$ python3 -q
>>> import numpy as np
>>> np.set_printoptions(suppress=True, linewidth=120)
>>> mat = np.loadtxt("data.csv", delimiter=",")
>>> mat
array([[ 25.,  -9.,  -9.,   6.,   5.,  -4., -20.,  -2., -11.,   1.],
       [ -9.,  20.,  -1.,  -7.,  11.,   7.,   6.,   7.,  10.,  -8.],
       [ -9.,  -1.,  25.,   6., -10.,  -7.,   3.,  -3.,  11.,  -2.],
       [  6.,  -7.,   6.,  22., -10., -19., -11.,   8.,  14.,  10.],
       [  5.,  11., -10., -10.,  31.,  17.,   7.,   4.,   0., -28.],
       [ -4.,   7.,  -7., -19.,  17.,  26.,   3.,  -3.,  -4., -22.],
       [-20.,   6.,   3., -11.,   7.,   3.,  38.,  -3.,  -4.,  -4.],
       [ -2.,   7.,  -3.,   8.,   4.,  -3.,  -3.,  11.,  15.,  -2.],
       [-11.,  10.,  11.,  14.,   0.,  -4.,  -4.,  15.,  32.,  -7.],
       [  1.,  -8.,  -2.,  10., -28., -22.,  -4.,  -2.,  -7.,  39.]])
>>> # null space of dimension 3
>>> G = mat.T @ mat
>>> G
array([[ 1390.,  -663.,  -604.,   377.,   -33.,  -265., -1338.,  -135.,  -673.,   323.],
       [ -663.,   950.,   -42.,  -547.,  1009.,   818.,   671.,   353.,   619., -1119.],
       [ -604.,   -42.,  1035.,   545.,  -730.,  -594.,   179.,    92.,   785.,   282.],
       [  377.,  -547.,   545.,  1547., -1285., -1530., -1051.,   425.,   856.,  1288.],
       [  -33.,  1009.,  -730., -1285.,  2445.,  1911.,   680.,   169.,   -35., -2533.],
       [ -265.,   818.,  -594., -1530.,  1911.,  1958.,   734.,  -142.,  -364., -2120.],
       [-1338.,   671.,   179., -1051.,   680.,   734.,  2109.,  -195.,  -150.,  -720.],
       [ -135.,   353.,    92.,   425.,   169.,  -142.,  -195.,   510.,   854.,  -211.],
       [ -673.,   619.,   785.,   856.,   -35.,  -364.,  -150.,   854.,  1868.,  -396.],
       [  323., -1119.,   282.,  1288., -2533., -2120.,  -720.,  -211.,  -396.,  3027.]])
>>> np.round(np.linalg.eigvalsh(G)[::-1], 1) + 0
array([8873.4, 3782.2, 2926.1,  723.8,  428.5,  102.9,    2.1,    0. ,    0. ,    0. ])
>>> np.round(np.linalg.svd(mat, compute_uv=False) ** 2, 1) + 0
array([8873.4, 3782.2, 2926.1,  723.8,  428.5,  102.9,    2.1,    0. ,    0. ,    0. ])
>>> np.allclose(G, G.T)
True
>>> np.trace(G), (mat ** 2).sum()
(np.float64(16839.0), np.float64(16839.0))
>>> r0, g = mat[8], mat[5]
>>> r0 @ g
np.float64(-364.0)
>>> r0 @ r0
np.float64(1868.0)
>>> pr = (r0 @ g) / (r0 @ r0) * r0
>>> np.round(g - pr, 1)
array([ -6.1,   8.9,  -4.9, -16.3,  17. ,  25.2,   2.2,  -0.1,   2.2, -23.4])
>>> np.round(np.linalg.norm(r0 + g) ** 2 + np.linalg.norm(r0 - g) ** 2, 1)
np.float64(7652.0)
>>> pr.round(1)
array([ 2.1, -1.9, -2.1, -2.7, -0. ,  0.8,  0.8, -2.9, -6.2,  1.4])
>>> np.linalg.matrix_rank(np.outer(r0, g))
np.int64(1)
>>> U, sv, VT = np.linalg.svd(mat)
>>> np.argmax(sv[:-1] / (sv[1:] + 1e-6)) + 1
np.int64(7)
>>> Y = U[:, :7] @ np.diag(sv[:7]) @ VT[:7]
>>> np.round(np.abs(mat - Y).max(), 1)
np.float64(0.0)
>>> np.linalg.matrix_rank(mat, rtol=0.05)
np.int64(6)
>>> round(float(np.linalg.norm(mat - Y, 2)), 1), np.round(sv[7], 1)
(0.0, np.float64(0.0))
>>> cent = np.array([[-2, -1, 2, 0, 1], [2, -2, -1, 0, -1], [-1, 1, 1, 0, 2]])
>>> A = np.repeat(cent, 27 // 3, axis=0)
>>> rng = np.random.default_rng(331)
>>> A = A + 0.3 * rng.normal(size=A.shape)
>>> A.round(1) + 0
array([[-1.8, -0.7,  2. ,  0.3,  0.7],
       [-2.3, -1.1,  1.7, -0.3,  0.9],
       [-2. , -0.6,  2.6,  0.4,  1.1],
       [-2.1, -0.8,  1.4,  0. ,  1. ],
       [-2.1, -0.8,  1.8,  0.2,  1. ],
       [-1.4, -0.8,  2.6, -0.8,  1. ],
       [-1.5, -1.3,  2.1, -0.3,  1. ],
       [-2.9, -1.3,  2.3, -0.1,  0.7],
       [-2.2, -1.4,  1.5,  0. ,  0.9],
       [ 2.1, -2.1, -1.2,  0.3, -1.2],
       [ 2. , -1.8, -1. ,  0.2, -1.3],
       [ 1.6, -2.1, -0.9,  0.1, -0.9],
       [ 1.9, -1.6, -0.5,  0.1, -1. ],
       [ 1.7, -1.7, -1.3,  0.7, -1.5],
       [ 2.3, -2.1, -1.2, -0.1, -1.2],
       [ 2. , -2.4, -1.1,  0.4, -0.8],
       [ 2. , -1.7, -1.2,  0.2, -1. ],
       [ 2.2, -1.7, -1.4,  0.1, -1.3],
       [-1.3,  0.4,  0.7, -0.1,  1.9],
       [-1.3,  1. ,  1.8, -0.1,  1.9],
       [-0.8,  0.8,  0.8,  0.1,  2. ],
       [-1. ,  1.1,  1. , -0.1,  2.6],
       [-1.5,  1.3,  0.8,  0.2,  1.8],
       [-1. ,  0.9,  0.8, -0.1,  1.9],
       [-1.1,  1.3,  0.8, -0.2,  1.9],
       [-1.4,  0.8,  0.7,  0.5,  1.5],
       [-1.1,  1.1,  0.9,  0.1,  1.8]])
>>> Q, Rm = np.linalg.qr(A)
>>> round(np.trace(Q @ Q.T), 1)
np.float64(5.0)
>>> round(abs(Rm[0, 0]), 1), round(float(np.linalg.norm(A[:, 0])), 1)
(np.float64(9.3), 9.3)
>>> Q.shape, Rm.shape
((27, 5), (5, 5))
>>> Rm.round(1)
array([[ 9.3, -2.8, -7. ,  0.4, -6.1],
       [ 0. ,  6.6, -1.5, -0.2,  1.7],
       [ 0. ,  0. , -2.5,  0.4, -1.5],
       [ 0. ,  0. ,  0. ,  1.4,  0.5],
       [ 0. ,  0. ,  0. ,  0. ,  3.3]])
>>> np.round(Q.T @ Q, 1) + 0
array([[1., 0., 0., 0., 0.],
       [0., 1., 0., 0., 0.],
       [0., 0., 1., 0., 0.],
       [0., 0., 0., 1., 0.],
       [0., 0., 0., 0., 1.]])
